$ python -q
>>> import numpy as np
>>> import numpy.linalg as la
>>> np.set_printoptions(precision=3, suppress=True, linewidth=100, sign=" ")
>>> W0 = np.loadtxt("dump.csv", delimiter=",")
>>> W0
array([[ 0.7  , -1.4  ],
       [ 1.394, -0.643],
       [-0.5  , -0.2  ],
       [ 0.5  , -1.   ],
       [ 1.7  ,  0.   ],
       [ 1.4  , -0.6  ],
       [-1.1  ,  0.2  ]])
>>> M2 = np.c_[W0[:, :1] @ np.array([[2]]), np.array([2, 2, 2, 2, 2, 0, 0])]
>>> M2
array([[ 1.4  ,  2.   ],
       [ 2.788,  2.   ],
       [-1.   ,  2.   ],
       [ 1.   ,  2.   ],
       [ 3.4  ,  2.   ],
       [ 2.8  ,  0.   ],
       [-2.2  ,  0.   ]])
>>> la.norm(la.qr(W0)[0].T @ M2, axis=0) ** 2 / ((M2 ** 2).sum(axis=0) + 1e-12)
array([ 1.   ,  0.582])
>>> la.matrix_rank(M2)
np.int64(2)
>>> np.round(la.lstsq(W0, M2[:, 0])[0], 3) + 0
array([ 2.,  0.])
>>> cent = np.array([[8, 8, 9, 0, 0], [4, 0, 5, 2, 6]])
>>> rng = np.random.default_rng(339)
>>> data = rng.normal(size=(19, 2)) @ cent + np.array([4, 4, 4, 0, 9])
>>> data
array([[ -2.474,  -1.094,  -3.455,  -0.69 ,   6.931],
       [  8.436,   6.281,   9.26 ,   1.078,  12.233],
       [ -4.614,  -6.476,  -5.459,   0.931,  11.792],
       [ 14.12 ,  13.381,  15.477,   0.37 ,  10.109],
       [ 12.092,  10.897,  13.253,   0.597,  10.792],
       [  3.946,   2.054,   4.176,   0.946,  11.838],
       [ -2.867,  -4.556,  -3.515,   0.844,  11.532],
       [  1.663,   7.396,   0.655,  -2.866,   0.402],
       [ 11.366,  11.43 ,  12.279,  -0.032,   8.904],
       [ 14.141,  12.687,  15.59 ,   0.727,  11.18 ],
       [  9.148,   3.298,  10.522,   2.925,  17.774],
       [  4.162,   0.221,   4.675,   1.97 ,  14.911],
       [ -1.981,   2.958,  -3.346,  -2.469,   1.592],
       [  6.681,   8.04 ,   6.846,  -0.679,   6.962],
       [-11.82 ,  -8.184, -14.252,  -1.818,   3.545],
       [  2.05 ,  -3.272,   2.472,   2.661,  16.983],
       [ -3.837,  -1.084,  -5.161,  -1.376,   4.871],
       [-17.464, -12.019, -20.827,  -2.722,   0.833],
       [  2.828,   3.968,   2.538,  -0.57 ,   7.289]])
>>> U, sv, Vt = la.svd(data)
>>> np.argmax(sv[:-1] / (sv[1:] + 1e-6)) + 1
np.int64(3)
>>> M2 = U[:, :3] @ np.diag(sv[:3]) @ Vt[:3]
>>> np.round(la.norm(data - M2) / la.norm(data), 3)
np.float64(0.0)
>>> M2
array([[ -2.474,  -1.094,  -3.455,  -0.69 ,   6.931],
       [  8.436,   6.281,   9.26 ,   1.078,  12.233],
       [ -4.614,  -6.476,  -5.459,   0.931,  11.792],
       [ 14.12 ,  13.381,  15.477,   0.37 ,  10.109],
       [ 12.092,  10.897,  13.253,   0.597,  10.792],
       [  3.946,   2.054,   4.176,   0.946,  11.838],
       [ -2.867,  -4.556,  -3.515,   0.844,  11.532],
       [  1.663,   7.396,   0.655,  -2.866,   0.402],
       [ 11.366,  11.43 ,  12.279,  -0.032,   8.904],
       [ 14.141,  12.687,  15.59 ,   0.727,  11.18 ],
       [  9.148,   3.298,  10.522,   2.925,  17.774],
       [  4.162,   0.221,   4.675,   1.97 ,  14.911],
       [ -1.981,   2.958,  -3.346,  -2.469,   1.592],
       [  6.681,   8.04 ,   6.846,  -0.679,   6.962],
       [-11.82 ,  -8.184, -14.252,  -1.818,   3.545],
       [  2.05 ,  -3.272,   2.472,   2.661,  16.983],
       [ -3.837,  -1.084,  -5.161,  -1.376,   4.871],
       [-17.464, -12.019, -20.827,  -2.722,   0.833],
       [  2.828,   3.968,   2.538,  -0.57 ,   7.289]])
>>> la.matrix_rank(data, rtol=0.05)
np.int64(3)
>>> la.matrix_rank(M2)
np.int64(3)
>>> x0 = np.array([0, 2, 1, 6, 3])
>>> h = np.maximum(data @ x0, 0)
>>> np.flatnonzero(h > 1e-9)
array([  0,   1,   2,   3,   4,   5,   6,   8,   9,  10,  11,  13,  15,  18])
>>> data.T @ h
array([ 5803.046,  4240.857,  6352.429,   781.095,  9026.179])
>>> E = np.load("run6.npy")
>>> E
array([[ 1, -1, -1,  1, -1,  1,  1, -1],
       [ 1,  1, -1, -1,  1,  1, -1, -1],
       [ 1,  1,  1,  1,  1,  1,  1,  1],
       [ 1, -1,  1, -1, -1,  1, -1,  1]])
>>> # column 4 repeats column 1
>>> def softmax(z):
...     e = np.exp(z - z.max(axis=-1, keepdims=True))
...     return e / e.sum(axis=-1, keepdims=True)
... 
>>> softmax(E[0] + 3)
array([ 0.22,  0.03,  0.03,  0.22,  0.03,  0.22,  0.22,  0.03])
>>> np.round(softmax(10 * E[0]), 3) + 0
array([ 0.25,  0.  ,  0.  ,  0.25,  0.  ,  0.25,  0.25,  0.  ])
>>> S = E @ E.T / np.sqrt(8)
>>> softmax(S)
array([[ 0.849,  0.05 ,  0.05 ,  0.05 ],
       [ 0.05 ,  0.849,  0.05 ,  0.05 ],
       [ 0.05 ,  0.05 ,  0.849,  0.05 ],
       [ 0.05 ,  0.05 ,  0.05 ,  0.849]])
>>> softmax(S)[0] @ E
array([ 1.   , -0.799, -0.799,  0.799, -0.799,  1.   ,  0.799, -0.799])
>>> M2 = E / np.sqrt((E ** 2).mean(axis=1, keepdims=True))
>>> la.matrix_rank(M2) == la.matrix_rank(E)
np.True_
>>> M2[0]
array([ 1., -1., -1.,  1., -1.,  1.,  1., -1.])
>>> la.norm(M2, axis=1)
array([ 2.828,  2.828,  2.828,  2.828])
>>> arr = np.load("out19.npy")
>>> arr
array([[ 5, -3,  4, -1],
       [ 2, -3,  2,  0],
       [ 3, -4,  0, -3],
       [ 2, -1,  3,  1],
       [ 0, -4, -2, -2],
       [ 1, -6,  2,  1]])
>>> la.matrix_rank(arr, rtol=0.1)
np.int64(3)
>>> round(float(la.norm(arr, 2) / la.norm(arr)), 3)
0.843
>>> [round(float(x), 3) for x in la.svd(arr, compute_uv=False)[:3]]
[11.399, 6.071, 4.024]
>>> A = np.load("data.npy")
>>> A
array([[ 4.322, -2.322,  3.322,  5.322,  2.161,  0.161],
       [-0.383,  2.383, -1.383,  0.617, -0.191, -2.191],
       [-1.084,  3.084, -2.084, -0.084, -0.542, -2.542],
       [-0.553,  2.553, -1.553,  0.447, -0.277, -2.277],
       [-1.483,  3.483, -2.483, -0.483, -0.741, -2.741],
       [ 0.613,  1.387, -0.387,  1.613,  0.306, -1.694],
       [ 3.258, -1.258,  2.258,  4.258,  1.629, -0.371],
       [ 0.078,  1.922, -0.922,  1.078,  0.039, -1.961],
       [ 0.066,  1.934, -0.934,  1.066,  0.033, -1.967],
       [-1.084,  3.084, -2.084, -0.084, -0.542, -2.542],
       [ 1.332,  0.668,  0.332,  2.332,  0.666, -1.334],
       [ 0.595,  1.405, -0.405,  1.595,  0.298, -1.702]])
>>> np.unique(A.round(6), axis=0).shape
(11, 6)
>>> la.lstsq(A[:-1].T, A[-1])[2]
np.int32(3)
>>> u, r1 = A[2], A[5]
>>> round(float(u @ r1), 3)
8.424
>>> pr = (u @ r1) / (u @ u) * u
>>> la.matrix_rank(np.outer(u, r1))
np.int64(1)
>>> np.round((r1 - pr) @ u, 3)
np.float64(0.0)
>>> round(float(la.norm(u + r1) ** 2 + la.norm(u - r1) ** 2), 3)
59.612
>>> cent = A[[8, 1]].astype(float)
>>> for _ in range(7):
...     labels = la.norm(A[:, None] - cent, axis=-1).argmin(axis=1)
...     cent = np.array([A[labels == j].mean(axis=0) for j in range(2)])
... 
>>> labels
array([ 0,  1,  1,  1,  1,  1,  0,  1,  1,  1,  0,  1])
>>> cent[1] - cent[0]
array([-3.33 ,  3.33 , -3.33 , -3.33 , -1.665, -1.665])
>>> U, sv, Vt = la.svd(A)
>>> evecs = Vt[:(sv > 1e-8).sum()]
>>> x0 = A[6] + 2 * A[11] + rng.integers(2) * np.eye(6)[2]
>>> x0
array([ 4.448,  1.552,  2.448,  7.448,  2.225, -3.775])
>>> np.diag(evecs.T @ evecs)
array([ 0.286,  0.571,  0.286,  0.571,  0.643,  0.643])
>>> np.allclose(evecs.T @ evecs @ x0, x0)
False
>>> evecs.T @ evecs
array([[ 0.286, -0.143,  0.214,  0.357,  0.071, -0.071],
       [-0.143,  0.571, -0.357,  0.071,  0.214, -0.214],
       [ 0.214, -0.357,  0.286,  0.143, -0.071,  0.071],
       [ 0.357,  0.071,  0.143,  0.571,  0.214, -0.214],
       [ 0.071,  0.214, -0.071,  0.214,  0.643,  0.357],
       [-0.071, -0.214,  0.071, -0.214,  0.357,  0.643]])
>>> cen = A - A.mean(axis=0)
>>> U, sv, Vt = la.svd(cen, full_matrices=False)
>>> np.round(sv ** 2 / (sv ** 2).sum(), 3) + 0
array([ 1.,  0.,  0.,  0.,  0.,  0.])
>>> np.abs(U[:, 0]).argmax()
np.int64(0)
>>> sv.round(3) + 0
array([ 12.392,   0.001,   0.   ,   0.   ,   0.   ,   0.   ])
>>> np.round((sv ** 2).sum() ** 2 / (sv ** 4).sum(), 3)
np.float64(1.0)
>>> np.abs(Vt[0]).argmax()
np.int64(2)
>>> K = np.load("arr.npy")
>>> K
array([[  7,   5,   1,   3,   7,   3],
       [ 10,   6,   3,   5,  15,  12],
       [ 10,  11,  10,   8,  15,  12],
       [ 11,  20,  13,  12,  20,  12],
       [ 13,  21,  15,  14,  27,  20],
       [ 22,  21,  18,  15,  29,  25],
       [ 23,  25,  27,  22,  30,  31],
       [ 32,  28,  36,  31,  35,  35],
       [ 39,  32,  42,  35,  42,  36],
       [ 45,  37,  51,  37,  50,  41],
       [ 48,  45,  52,  43,  50,  44],
       [ 50,  46,  57,  48,  53,  47],
       [ 56,  46,  62,  48,  53,  47],
       [ 57,  47,  71,  51,  56,  52]])
>>> C2 = K.T @ K
>>> np.allclose(C2, C2.T)
True
>>> np.trace(C2), (K ** 2).sum()
(np.int64(102658), np.int64(102658))
>>> la.eigvalsh(C2)[::-1]
array([ 101871.815,     547.9  ,     112.803,      72.282,      38.405,      14.794])
>>> C2
array([[ 17311,  15259,  19442,  15382,  18466,  16343],
       [ 15259,  13732,  17151,  13637,  16548,  14576],
       [ 19442,  17151,  22056,  17370,  20656,  18338],
       [ 15382,  13637,  17370,  13760,  16428,  14564],
       [ 18466,  16548,  20656,  16428,  20112,  17697],
       [ 16343,  14576,  18338,  14564,  17697,  15687]])
>>> np.diag(C2)
array([ 17311,  13732,  22056,  13760,  20112,  15687])
>>> dist = la.norm(K[:, None] - K[None], axis=-1)
>>> dist[1].round(6).argsort(kind="stable")[:4]
array([ 1,  2,  0,  3])
>>> (dist + 1e9 * np.eye(14)).round(6).argmin(axis=1)
array([  1,   2,   1,   4,   5,   4,   5,   8,   7,  10,  11,  12,  11,  12])
>>> np.unravel_index(dist.round(6).argmax(), dist.shape)
(np.int64(0), np.int64(13))
